$ python3 -q
>>> import numpy as np
>>> from numpy import linalg as LA
>>> np.set_printoptions(precision=2, suppress=True, linewidth=200, sign=" ")
>>> def rd(a):
...     return np.round(a, 2) + 0
... 
>>> arr = np.load("w.npy")
>>> print(rd(arr))
[[ 0.34 -0.66 -0.47 -0.47]
 [-0.66  0.34 -0.47 -0.47]
 [-0.47 -0.47  0.66 -0.34]
 [-0.47 -0.47 -0.34  0.66]]
>>> evals, evecs = LA.eigh(arr)
>>> x = np.array([-2, 2, 3, 3])
>>> print(rd(evecs * np.abs(evals) @ evecs.T))
[[ 1.  0.  0.  0.]
 [ 0.  1.  0.  0.]
 [ 0.  0.  1.  0.]
 [ 0.  0.  0.  1.]]
>>> print(rd(np.abs(arr).sum(axis=1).max()), np.abs(evals).max())
1.95 1.0
>>> print(rd(x @ arr @ x))
13.84
>>> print(rd(x @ arr @ x / (x @ x)), rd(evals[0]), evals[-1])
0.53 -1.0 1.0
>>> x = np.array([0, 1, 1, 0])
>>> target = arr @ x
>>> coef, lr = np.zeros(4), 1 / LA.norm(arr, 2) ** 2
>>> for i in range(250):
...     coef -= lr * arr.T @ (arr @ coef - target)
...     if i % 50 == 0: print(i, round(LA.norm(arr @ coef - target), 2))
... 
0 0.0
50 0.0
100 0.0
150 0.0
200 0.0
>>> print(rd(coef))
[ 0.  1.  1.  0.]
>>> print(rd(LA.cond(arr)))
1.0
>>> r0 = np.array([1, 3, 7, -7])
>>> other = arr + np.outer(r0, np.eye(4)[2])
>>> print(rd(other))
[[ 0.34 -0.66  0.53 -0.47]
 [-0.66  0.34  2.53 -0.47]
 [-0.47 -0.47  7.66 -0.34]
 [-0.47 -0.47 -7.34  0.66]]
>>> print(LA.matrix_rank(other - arr))
1
>>> print(LA.matrix_rank(LA.inv(other) - LA.inv(arr), tol=1e-8))
1
>>> evals, evecs = LA.eigvalsh(arr)
Traceback (most recent call last):
  File "<python-input-23>", line 1, in <module>
    evals, evecs = LA.eigvalsh(arr)
    ^^^^^^^^^^^^
ValueError: too many values to unpack (expected 2)
>>> evals, evecs = LA.eigh(arr)
>>> print(np.unique(evals.round(6) + 0, return_counts=True)[1])
[ 1  3]
>>> print(rd(evals.sum()), np.trace(arr))
2.0 2.0
>>> print(rd(evecs.T @ evecs))
[[ 1.  0.  0.  0.]
 [ 0.  1.  0.  0.]
 [ 0.  0.  1.  0.]
 [ 0.  0.  0.  1.]]
>>> print(rd(evecs.T @ arr @ evecs))
[[-1.  0.  0.  0.]
 [ 0.  1.  0.  0.]
 [ 0.  0.  1.  0.]
 [ 0.  0.  0.  1.]]
>>> other = LA.inv(arr)
>>> print(rd(other))
[[ 0.34 -0.66 -0.47 -0.47]
 [-0.66  0.34 -0.47 -0.47]
 [-0.47 -0.47  0.66 -0.34]
 [-0.47 -0.47 -0.34  0.66]]
>>> print(rd(LA.det(arr) * LA.det(other)))
1.0
>>> print(rd(arr @ other))
[[ 1.  0.  0.  0.]
 [ 0.  1.  0.  0.]
 [ 0.  0.  1.  0.]
 [ 0.  0.  0.  1.]]
>>> print(np.allclose(other, arr.T))
True
>>> print(rd(LA.det(arr) * other))
[[-0.34  0.66  0.47  0.47]
 [ 0.66 -0.34  0.47  0.47]
 [ 0.47  0.47 -0.66  0.34]
 [ 0.47  0.47  0.34 -0.66]]
>>> print((np.abs(other) > 1e-9).astype(int))
[[ 1  1  1  1]
 [ 1  1  1  1]
 [ 1  1  1  1]
 [ 1  1  1  1]]
>>> print(rd(LA.inv(other)))
[[ 0.34 -0.66 -0.47 -0.47]
 [-0.66  0.34 -0.47 -0.47]
 [-0.47 -0.47  0.66 -0.34]
 [-0.47 -0.47 -0.34  0.66]]
>>> X = np.load("test0.npy")
>>> print(rd(X))
[[ 0.33  0.11  0.22  0.33]
 [ 0.25  0.33  0.17  0.25]
 [ 0.    0.17  0.33  0.5 ]
 [ 0.17  0.5   0.    0.33]]
>>> theta = np.radians(90)
>>> Rm = np.eye(4)
>>> Rm[0, 0] = Rm[3, 3] = np.cos(theta)
>>> Rm[0, 3], Rm[3, 0] = -np.sin(theta), np.sin(theta)
>>> print(rd(Rm))
[[ 0.  0.  0. -1.]
 [ 0.  1.  0.  0.]
 [ 0.  0.  1.  0.]
 [ 1.  0.  0.  0.]]
>>> other = X @ Rm.T
>>> print(rd(np.abs(other - X).max(axis=0)))
[ 0.67  0.    0.    0.5 ]
>>> print(np.allclose(X @ X.T, other @ other.T))
True
>>> print(rd((X - X.T) / 2))
[[ 0.   -0.07  0.11  0.08]
 [ 0.07  0.    0.   -0.12]
 [-0.11  0.    0.    0.25]
 [-0.08  0.12 -0.25  0.  ]]
>>> print(rd(np.abs(LA.eigvals(X)).max()))
1.0
>>> hat = np.triu(np.array([[8, 6, 6, 2], [8, 6, 7, 1], [1, 0, 9, 7], [8, 8, 2, 1]]), 1) + np.eye(4)
>>> other = hat @ X @ LA.inv(hat)
>>> print(rd(hat @ X - X @ hat))
[[ 1.83  2.    0.22  2.83]
 [ 0.17  0.17 -1.5   1.83]
 [ 1.17  3.5  -1.17 -0.17]
 [ 0.   -1.   -4.5  -0.83]]
>>> A = np.array([[2.0, 0.0, 0.0, 2.0, 2.0],
...     [0.0, 2.0, 2.0, 2.0, 0.0],
...     [2.0, 0.0, 1.0, 0.0, -2.0],
...     [0.0, 0.0, 0.0, -1.0, 3.0],
...     [0.0, 0.0, 0.0, 1.0, 3.0]])
>>> print(A)
[[ 2.  0.  0.  2.  2.]
 [ 0.  2.  2.  2.  0.]
 [ 2.  0.  1.  0. -2.]
 [ 0.  0.  0. -1.  3.]
 [ 0.  0.  0.  1.  3.]]
>>> r0 = np.array([3, 1, 1, 2, -2])
>>> other = A + np.outer(r0, np.eye(5)[3])
>>> print(LA.matrix_rank(other - A))
1
